$ python -q
>>> import numpy as np
>>> np.set_printoptions(suppress=True, linewidth=200)
>>> rd = lambda a: np.round(a, 3) + 0
>>> E = np.load("mat.npy")
>>> rd(E)
array([[-0.267, -0.313, -0.911],
       [-0.802, -0.452,  0.391],
       [-0.535,  0.835, -0.13 ]])
>>> x0 = np.array([0, 2, 1])
>>> 3 - np.linalg.matrix_rank(E - np.eye(3), tol=1e-8)
np.int64(1)
>>> rd(np.linalg.det(E))
np.float64(1.0)
>>> rd(np.linalg.inv(E))
array([[-0.267, -0.802, -0.535],
       [-0.313, -0.452,  0.835],
       [-0.911,  0.391, -0.13 ]])
>>> rd(np.abs(np.linalg.eigvals(E)))
array([1., 1., 1.])
>>> rd(np.sort(np.abs(np.degrees(np.angle(np.linalg.eigvals(E))))))
array([  0.   , 157.652, 157.652])
>>> P = np.triu(np.array([[-2, 3, 2], [2, -5, -4], [-4, -5, 3]]), 1) + np.eye(3)
>>> Y = P @ E @ np.linalg.inv(P)
>>> rd(Y)
array([[ -3.742,  11.225,  52.383],
       [  1.336,  -7.802, -32.967],
       [ -0.535,   2.439,  10.693]])
>>> np.linalg.matrix_rank(Y)
np.int64(3)
>>> def softmax(z):
...     e = np.exp(z - z.max(axis=-1, keepdims=True))
...     return e / e.sum(axis=-1, keepdims=True)
... 
>>> rd(softmax(Y).sum(axis=1))
array([1., 1., 1.])
>>> rd(softmax(Y[1]))
array([1., 0., 0.])
>>> att = Y @ Y.T / np.sqrt(3)
>>> softmax(att).round(6).argmax(axis=1)
array([0, 1, 0])
>>> rd(softmax(att + np.triu(np.full(att.shape, -np.inf), 1)))
array([[1., 0., 0.],
       [0., 1., 0.],
       [1., 0., 0.]])
>>> rd(softmax(att)[1] @ Y)
array([  1.336,  -7.802, -32.967])
>>> Y = np.linalg.inv(E)
>>> np.allclose(Y, E.T)
True
>>> rd(Y)
array([[-0.267, -0.802, -0.535],
       [-0.313, -0.452,  0.835],
       [-0.911,  0.391, -0.13 ]])
>>> rd(np.linalg.slogdet(E)[0])
np.float64(1.0)
>>> rd(np.linalg.det(E) * np.linalg.det(Y))
np.float64(1.0)
>>> X = np.load("x.npy")
>>> X
array([[1, 0, 0],
       [0, 0, 1],
       [0, 1, 0]])
>>> evals, evecs = np.linalg.eig(X)
>>> rd(np.sort(np.linalg.eigvals(np.linalg.inv(X))))
array([-1.,  1.,  1.])
>>> np.prod(evals)
np.float64(-1.0)
>>> evals
array([ 1., -1.,  1.])
>>> X.sum(axis=0)
array([1, 1, 1])
>>> np.zeros(3, 3)
Traceback (most recent call last):
  File "<python-input-34>", line 1, in <module>
    np.zeros(3, 3)
    ~~~~~~~~^^^^^^
TypeError: Cannot interpret '3' as a data type
>>> rd(X.mean(axis=0))
array([0.333, 0.333, 0.333])
>>> X - X[0]
array([[ 0,  0,  0],
       [-1,  0,  1],
       [-1,  1,  0]])
>>> X[3]
Traceback (most recent call last):
  File "<python-input-37>", line 1, in <module>
    X[3]
    ~^^^
IndexError: index 3 is out of bounds for axis 0 with size 3
>>> np.linalg.matrix_rank(X)
np.int64(3)
>>> X.sum(axis=1)
array([1, 1, 1])
>>> np.unravel_index(np.abs(X).argmax(), X.shape)
(np.int64(0), np.int64(0))
>>> evals, evecs = np.linalg.eigh(X)
>>> x0 = np.array([1, 3, 0])
>>> np.abs(X).sum(axis=1).max(), np.abs(evals).max()
(np.int64(1), np.float64(1.0))
>>> rd(evecs * np.maximum(evals, 0) @ evecs.T)
array([[1. , 0. , 0. ],
       [0. , 0.5, 0.5],
       [0. , 0.5, 0.5]])
>>> x0 @ X @ x0 / (x0 @ x0), evals[0], evals[-1]
(np.float64(0.1), np.float64(-1.0), np.float64(1.0))
>>> rd(np.linalg.eigvalsh(X[1:, 1:]))
array([-1.,  1.])
>>> r0 = np.array([1, 0, 1])
>>> Y = X + np.outer(r0, np.eye(3)[2])
>>> Y
array([[1., 0., 1.],
       [0., 0., 1.],
       [0., 1., 1.]])
>>> rd(np.linalg.det(Y) / np.linalg.det(X)), rd(1 + np.linalg.solve(X, r0)[2])
(np.float64(1.0), np.float64(1.0))
>>> np.linalg.matrix_rank(np.linalg.inv(Y) - np.linalg.inv(X), tol=1e-8)
np.int64(1)
>>> np.linalg.matrix_rank(Y - X)
np.int64(1)
>>> J = np.load("dump.npy")
>>> J
array([[0, 0, 0, 1],
       [0, 0, 1, 0],
       [0, 1, 0, 0],
       [1, 0, 0, 0]])
>>> # a transition matrix
>>> ang = np.radians(72)
>>> R = np.eye(3)
>>> R[1, 1] = R[2, 2] = np.cos(ang)
>>> R[1, 2], R[2, 1] = -np.sin(ang), np.sin(ang)
>>> rd(R)
array([[ 1.   ,  0.   ,  0.   ],
       [ 0.   ,  0.309, -0.951],
       [ 0.   ,  0.951,  0.309]])
>>> Y = X @ R.T
>>> rd(Y)
array([[ 1.   ,  0.   ,  0.   ],
       [ 0.   , -0.951,  0.309],
       [ 0.   ,  0.309,  0.951]])
>>> x0 = np.array([2, 2, 2])
>>> rd(np.linalg.inv(Y))
array([[ 1.   ,  0.   ,  0.   ],
       [ 0.   , -0.951,  0.309],
       [ 0.   ,  0.309,  0.951]])
>>> [p for p in range(1, 25) if np.allclose(np.linalg.matrix_power(Y, p), np.eye(3))]
[2, 4, 6, 8, 10, 12, 14, 16, 18, 20, 22, 24]
>>> rd(np.linalg.norm(x0)), rd(np.linalg.norm(Y @ x0))
(np.float64(3.464), np.float64(3.464))
>>> rd(np.linalg.det(Y))
np.float64(-1.0)
>>> Uu, sv, VT = np.linalg.svd(J, full_matrices=False)
>>> np.cumsum(sv ** 2) / np.sum(sv ** 2)
array([0.25, 0.5 , 0.75, 1.  ])
>>> np.allclose(Uu * sv @ VT, J)
True
>>> Uu.T @ J @ VT.T
array([[1., 0., 0., 0.],
       [0., 1., 0., 0.],
       [0., 0., 1., 0.],
       [0., 0., 0., 1.]])
>>> Uu.T @ Uu
array([[1., 0., 0., 0.],
       [0., 1., 0., 0.],
       [0., 0., 1., 0.],
       [0., 0., 0., 1.]])
>>> Uu.shape, sv.shape, VT.shape
((4, 4), (4,), (4, 4))
>>> feats = np.load("layer19.npy")
>>> feats
array([[ 1, -2,  4],
       [ 1, -1,  1],
       [ 1,  0,  0]])
>>> P = np.triu(np.array([[-1, -1, 1], [-2, 2, -2], [-1, 0, 1]]), 1) + np.eye(3)
>>> Y = P @ feats @ np.linalg.inv(P)
>>> rd(np.linalg.det(Y))
np.float64(2.0)
>>> P @ feats - feats @ P
array([[ 0.,  2., -6.],
       [-2.,  1., -3.],
       [ 0.,  1., -1.]])
>>> np.linalg.matrix_rank(Y)
np.int64(3)
>>> np.trace(Y), np.trace(feats)
(np.float64(0.0), np.int64(0))
>>> ang = np.radians(15)
>>> R = np.eye(3)
>>> R[2, 2] = R[0, 0] = np.cos(ang)
>>> R[2, 0], R[0, 2] = -np.sin(ang), np.sin(ang)
>>> rd(R)
array([[ 0.966,  0.   ,  0.259],
       [ 0.   ,  1.   ,  0.   ],
       [-0.259,  0.   ,  0.966]])
>>> Y = feats @ R.T
>>> np.allclose(np.linalg.norm(feats, axis=1), np.linalg.norm(Y, axis=1))
True
>>> rd(np.abs(Y - feats).max(axis=0))
array([1.001, 0.   , 0.395])
>>> x0 = np.array([-4, -5, -1])
>>> y = R @ x0
>>> rd(y)
array([-4.123, -5.   ,  0.069])
>>> rd(np.linalg.solve(R, 2 * y))
array([ -8., -10.,  -2.])
>>> rd(np.linalg.solve(R, y))
array([-4., -5., -1.])
>>> rd(np.linalg.solve(R.T, R[2]))
array([0., 0., 1.])
>>> rd(np.linalg.solve(R, R[:, 0]))
array([1., 0., 0.])
>>> rd(np.linalg.solve(R, y + R[:, 1]))
array([-4., -4., -1.])
>>> Uu, sv, VT = np.linalg.svd(feats, full_matrices=False)
>>> np.abs(Uu[:, 0]).round(6).argmax()
np.int64(0)
>>> Uu.shape, sv.shape, VT.shape
((3, 3), (3,), (3, 3))
>>> rd(VT @ VT.T)
array([[1., 0., 0.],
       [0., 1., 0.],
       [0., 0., 1.]])
>>> rd(np.linalg.det(feats))
np.float64(2.0)
>>> (feats + feats.T) / 2
array([[ 1. , -0.5,  2.5],
       [-0.5, -1. ,  0.5],
       [ 2.5,  0.5,  0. ]])
>>> feats.inv()
Traceback (most recent call last):
  File "<python-input-104>", line 1, in <module>
    feats.inv()
    ^^^^^^^^^
AttributeError: 'numpy.ndarray' object has no attribute 'inv'
>>> feats @ feats
array([[ 3,  0,  2],
       [ 1, -1,  3],
       [ 1, -2,  4]])
>>> data = np.load("data.npy")
>>> data
array([[2, 2, 2],
       [2, 4, 4],
       [2, 4, 6]])
>>> evals, evecs = np.linalg.eig(data)
>>> rd(data @ evecs[:, 0] - evals[0] * evecs[:, 0])
array([0., 0., 0.])
>>> rd(np.sort(np.linalg.eigvals(data @ data)))
array([  0.379,   1.654, 101.966])
>>> Y = np.array([[-4, 5], [5, 4], [-3, -5], [-4, -1]])
>>> Z = np.array([[0, 3, 3, 1], [0, 2, 1, 0]])
>>> rng = np.random.default_rng(59)
>>> W0 = Y @ Z + 0.02 * rng.normal(size=(4, 4))
>>> rd(W0)
array([[ -0.02 ,  -1.968,  -6.962,  -4.   ],
       [ -0.019,  22.988,  18.998,   4.978],
       [  0.043, -18.995, -13.98 ,  -2.989],
       [  0.022, -13.999, -13.014,  -3.974]])
>>> rd(np.einsum("ij,ji->", W0, W0))
np.float64(-44.349)
>>> Uu, sv, VT = np.linalg.svd(W0)
>>> rd(sv)
array([43.576,  5.471,  0.027,  0.018])
>>> np.argmax(sv[:-1] / (sv[1:] + 1e-6)) + 1
np.int64(2)
>>> Y = Uu[:, :2] @ np.diag(sv[:2]) @ VT[:2]
>>> np.linalg.matrix_rank(W0, rtol=0.05)
np.int64(2)
>>> rd(np.linalg.norm(W0 - Y) / np.linalg.norm(W0))
np.float64(0.001)
>>> np.linalg.matrix_rank(Y)
np.int64(2)
>>> z = rng.permutation(4)
>>> z
array([0, 1, 2, 3])
>>> Y = W0[z][:, z]
>>> rd(np.sort(np.abs(np.linalg.eigvals(Y))))
array([0.059, 0.059, 5.846, 5.846])
>>> np.allclose(Y, W0)
True
>>> rd(Y)
array([[ -0.02 ,  -1.968,  -6.962,  -4.   ],
       [ -0.019,  22.988,  18.998,   4.978],
       [  0.043, -18.995, -13.98 ,  -2.989],
       [  0.022, -13.999, -13.014,  -3.974]])
>>> rd(np.linalg.det(Y)), rd(np.linalg.det(W0[z]))
(np.float64(0.119), np.float64(0.119))
>>> rd(np.linalg.svd(E, compute_uv=False))
array([1., 1., 1.])
>>> rd(np.linalg.norm(E, axis=0))
array([1., 1., 1.])
>>> rd(E @ E.T)
array([[1., 0., 0.],
       [0., 1., 0.],
       [0., 0., 1.]])
